$ python -q
>>> import numpy as np
>>> np.set_printoptions(precision=4, suppress=True, linewidth=100)
>>> def rnd(a):
...     return np.round(a, 4) + 0
... 
>>> M = np.array([[-2.0, 1.0, 1.0], [1.0, -2.0, 1.0], [1.0, 1.0, -2.0]])
>>> Uu, sig, VT = np.linalg.svd(M)
>>> np.argmax(sig[:-1] / (sig[1:] + 1e-6)) + 1
np.int64(2)
>>> other = Uu[:, :2] @ np.diag(sig[:2]) @ VT[:2]
>>> np.linalg.matrix_rank(M, rtol=0.05)
np.int64(2)
>>> np.linalg.matrix_rank(other)
np.int64(2)
>>> m1 = np.loadtxt("dump.csv", delimiter=",")
>>> m1
array([[-1.,  1.],
       [ 0., -1.]])
>>> u = np.array([-2, 1])
>>> print(np.polyval(u, m1[1]))
[1. 3.]
>>> np.correlate(m1[1], m1[0], "full")
array([ 0., -1.,  1.])
>>> np.array([np.convolve(row, u, "same") for row in m1])
array([[ 2., -3.],
       [ 0.,  2.]])
>>> O, vecs = np.linalg.qr(m1[:, :1])[0], np.linalg.qr(m1[:, 1:])[0]
>>> sig = np.linalg.svd(O.T @ vecs, compute_uv=False)
>>> rnd(np.linalg.norm(O @ O.T - vecs @ vecs.T, 2))
np.float64(0.7071)
>>> (sig > 0.9).sum()
np.int64(0)
>>> rnd(sig)
array([0.7071])
>>> W0 = np.load("x.npy")
>>> W0
array([[ 0.6956,  4.6672, -5.0118, -0.7554],
       [ 1.3684,  1.8587,  1.0498, -4.5664],
       [-9.3817, -1.9228, -1.5428, -1.9183]])
>>> u, v = W0[1], W0[0]
>>> rnd(u @ u)
np.float64(27.2814)
>>> pr = (u @ v) / (u @ u) * u
>>> (v - pr) @ u
np.float64(0.0)
>>> W = np.array([[4, 0, 2, -2, -5, -2],
...     [1, -1, 4, 4, -4, -3],
...     [-1, 0, 3, 3, 5, 5],
...     [-3, 0, -4, 1, -1, 0]])
>>> b = np.array([0, -3, 0, -3, 3, 1])
>>> H = np.maximum(W0 @ W + b, 0)
>>> print(rnd(H))
[[14.7276  0.      8.0462  0.      0.      0.    ]
 [19.9817  0.     31.5866  0.281   0.      0.    ]
 [ 0.      0.      0.      1.5255 51.804  17.8178]]
>>> rnd((H > 0).mean(axis=0))
array([0.6667, 0.    , 0.6667, 0.6667, 0.3333, 0.3333])
>>> Z = np.array([[3, 1], [2, 3], [2, 0], [7, 9], [8, 0], [0, 7]])
>>> (H @ Z).round(6).argmax(axis=1)
array([0, 0, 0])
>>> rnd(H @ Z)
array([[ 60.2752,  14.7276],
       [125.0853,  22.5107],
       [425.1105, 138.4541]])
>>> K = np.loadtxt("sample19.csv", delimiter=",")
>>> K
array([[ 6.,  2.],
       [ 2., -2.]])
>>> x0 = np.array([1, 0])
>>> target = K @ x0
>>> b, lr = np.zeros(2), 1 / np.linalg.norm(K, 2) ** 2
>>> for i in range(6):
...     b -= lr * K.T @ (K @ b - target)
...     if i % 1 == 0: print(i, round(np.linalg.norm(K @ b - target), 4))
... 
0 0.4851
1 0.4143
2 0.3539
3 0.3023
4 0.2582
5 0.2205
>>> rnd(b)
array([0.9795, 0.0868])
>>> np.all(np.linalg.eigvalsh(K) > 0)
np.False_
>>> [round(float(np.linalg.det(K[:i, :i])), 2) + 0 for i in range(1, 3)]
[6.0, -16.0]
>>> other = np.linalg.inv(m1)
>>> rnd(np.linalg.det(m1) * np.linalg.det(other))
np.float64(1.0)
>>> rnd(np.linalg.cond(m1))
np.float64(2.618)
>>> (np.abs(other) > 1e-9).astype(int)
array([[1, 1],
       [0, 1]])
>>> print(rnd(np.linalg.det(m1) * other))
[[-1. -1.]
 [ 0. -1.]]
>>> rng = np.random.default_rng(378262)
>>> other = K + rng.integers(-2, 3, (2, 1)) @ rng.integers(-2, 3, (1, 2))
>>> other
array([[ 4.,  4.],
       [-2.,  2.]])
>>> np.abs(other - K).sum(axis=1)
array([4., 8.])
>>> np.linalg.matrix_rank(other - K, tol=1e-8)
np.int64(1)
>>> th = np.deg2rad(45)
>>> E = np.eye(4)
>>> E[np.ix_([1, 0], [1, 0])] = [[np.cos(th), -np.sin(th)], [np.sin(th), np.cos(th)]]
>>> print(rnd(E))
[[ 0.7071  0.7071  0.      0.    ]
 [-0.7071  0.7071  0.      0.    ]
 [ 0.      0.      1.      0.    ]
 [ 0.      0.      0.      1.    ]]
>>> rnd(np.linalg.matrix_power(E, 4))
array([[-1.,  0.,  0.,  0.],
       [ 0., -1.,  0.,  0.],
       [ 0.,  0.,  1.,  0.],
       [ 0.,  0.,  0.,  1.]])
>>> rnd((E + E.T) / 2)
array([[0.7071, 0.    , 0.    , 0.    ],
       [0.    , 0.7071, 0.    , 0.    ],
       [0.    , 0.    , 1.    , 0.    ],
       [0.    , 0.    , 0.    , 1.    ]])
>>> np.allclose(E @ E.T, E.T @ E)
True
>>> print(rnd(np.abs(np.linalg.eigvals(E)).max()))
1.0
>>> rnd((E - E.T) / 2)
array([[ 0.    ,  0.7071,  0.    ,  0.    ],
       [-0.7071,  0.    ,  0.    ,  0.    ],
       [ 0.    ,  0.    ,  0.    ,  0.    ],
       [ 0.    ,  0.    ,  0.    ,  0.    ]])
>>> print(rnd(np.diff(E, axis=0)))
[[-1.4142  0.      0.      0.    ]
 [ 0.7071 -0.7071  1.      0.    ]
 [ 0.      0.     -1.      1.    ]]
>>> rnd(E.sum(axis=1))
array([1.4142, 0.    , 1.    , 1.    ])
>>> rnd(np.linalg.svd(E, compute_uv=False))
array([1., 1., 1., 1.])
>>> rnd(E - E[0])
array([[ 0.    ,  0.    ,  0.    ,  0.    ],
       [-1.4142,  0.    ,  0.    ,  0.    ],
       [-0.7071, -0.7071,  1.    ,  0.    ],
       [-0.7071, -0.7071,  0.    ,  1.    ]])
>>> np.unravel_index(np.abs(E).argmax(), E.shape)
(np.int64(2), np.int64(2))
>>> print(E.shape)
(4, 4)
>>> print(rnd(np.linalg.norm(E)))
2.0
>>> rnd(np.linalg.pinv(E))
array([[ 0.7071, -0.7071,  0.    ,  0.    ],
       [ 0.7071,  0.7071,  0.    ,  0.    ],
       [ 0.    ,  0.    ,  1.    ,  0.    ],
       [ 0.    ,  0.    ,  0.    ,  1.    ]])
>>> rnd(np.linalg.norm(E, axis=0))
array([1., 1., 1., 1.])
>>> rnd(E @ E.T)
array([[1., 0., 0., 0.],
       [0., 1., 0., 0.],
       [0., 0., 1., 0.],
       [0., 0., 0., 1.]])
>>> print(rnd(np.linalg.svd(E, compute_uv=False)))
[1. 1. 1. 1.]
